$ python3 -q
>>> import numpy as np
>>> from numpy import linalg as LA
>>> np.set_printoptions(suppress=True, linewidth=160)
>>> K = np.minimum.outer(np.arange(1, 9), np.arange(1, 9)) * -3
>>> print(K)
[[ -3  -3  -3  -3  -3  -3  -3  -3]
 [ -3  -6  -6  -6  -6  -6  -6  -6]
 [ -3  -6  -9  -9  -9  -9  -9  -9]
 [ -3  -6  -9 -12 -12 -12 -12 -12]
 [ -3  -6  -9 -12 -15 -15 -15 -15]
 [ -3  -6  -9 -12 -15 -18 -18 -18]
 [ -3  -6  -9 -12 -15 -18 -21 -21]
 [ -3  -6  -9 -12 -15 -18 -21 -24]]
>>> # symmetric
>>> w, evecs = LA.eigh(K)
>>> print(np.round(evecs.T @ evecs, 2) + 0)
[[1. 0. 0. 0. 0. 0. 0. 0.]
 [0. 1. 0. 0. 0. 0. 0. 0.]
 [0. 0. 1. 0. 0. 0. 0. 0.]
 [0. 0. 0. 1. 0. 0. 0. 0.]
 [0. 0. 0. 0. 1. 0. 0. 0.]
 [0. 0. 0. 0. 0. 1. 0. 0.]
 [0. 0. 0. 0. 0. 0. 1. 0.]
 [0. 0. 0. 0. 0. 0. 0. 1.]]
>>> print(round(w.sum(), 2), np.trace(K))
-108.0 -108
>>> print(np.round(evecs @ np.diag(w) @ evecs.T, 2))
[[ -3.  -3.  -3.  -3.  -3.  -3.  -3.  -3.]
 [ -3.  -6.  -6.  -6.  -6.  -6.  -6.  -6.]
 [ -3.  -6.  -9.  -9.  -9.  -9.  -9.  -9.]
 [ -3.  -6.  -9. -12. -12. -12. -12. -12.]
 [ -3.  -6.  -9. -12. -15. -15. -15. -15.]
 [ -3.  -6.  -9. -12. -15. -18. -18. -18.]
 [ -3.  -6.  -9. -12. -15. -18. -21. -21.]
 [ -3.  -6.  -9. -12. -15. -18. -21. -24.]]
>>> print(np.round(LA.svd(K, compute_uv=False), 2))
[88.1  10.01  3.77  2.07  1.37  1.04  0.86  0.78]
>>> w, evecs = LA.eigh(K)
>>> x = np.array([3, 2, 1, 2, 1, 3, 3, 3])
>>> print(np.round(LA.eigvalsh(K[1:, 1:]), 2))
[-87.41  -9.48  -3.4   -1.81  -1.19  -0.91  -0.79]
>>> print(round(float(x @ K @ x / (x @ x)), 2), round(w[0], 2), round(float(w[-1]), 2))
-70.96 -88.1 -0.78
>>> print(x @ K @ x)
-3264
>>> r0, r1 = K[7], K[4]
>>> print(r0 @ r0)
1836
>>> p = (r0 @ r1) / (r0 @ r0) * r0
>>> print(np.outer(r0, r1))
[[  9  18  27  36  45  45  45  45]
 [ 18  36  54  72  90  90  90  90]
 [ 27  54  81 108 135 135 135 135]
 [ 36  72 108 144 180 180 180 180]
 [ 45  90 135 180 225 225 225 225]
 [ 54 108 162 216 270 270 270 270]
 [ 63 126 189 252 315 315 315 315]
 [ 72 144 216 288 360 360 360 360]]
>>> print(np.round(r1 - p, 2))
[-0.65 -1.29 -1.94 -2.59 -3.24 -0.88  1.47  3.82]
>>> print(round(float((r1 - p) @ r0), 2))
0.0
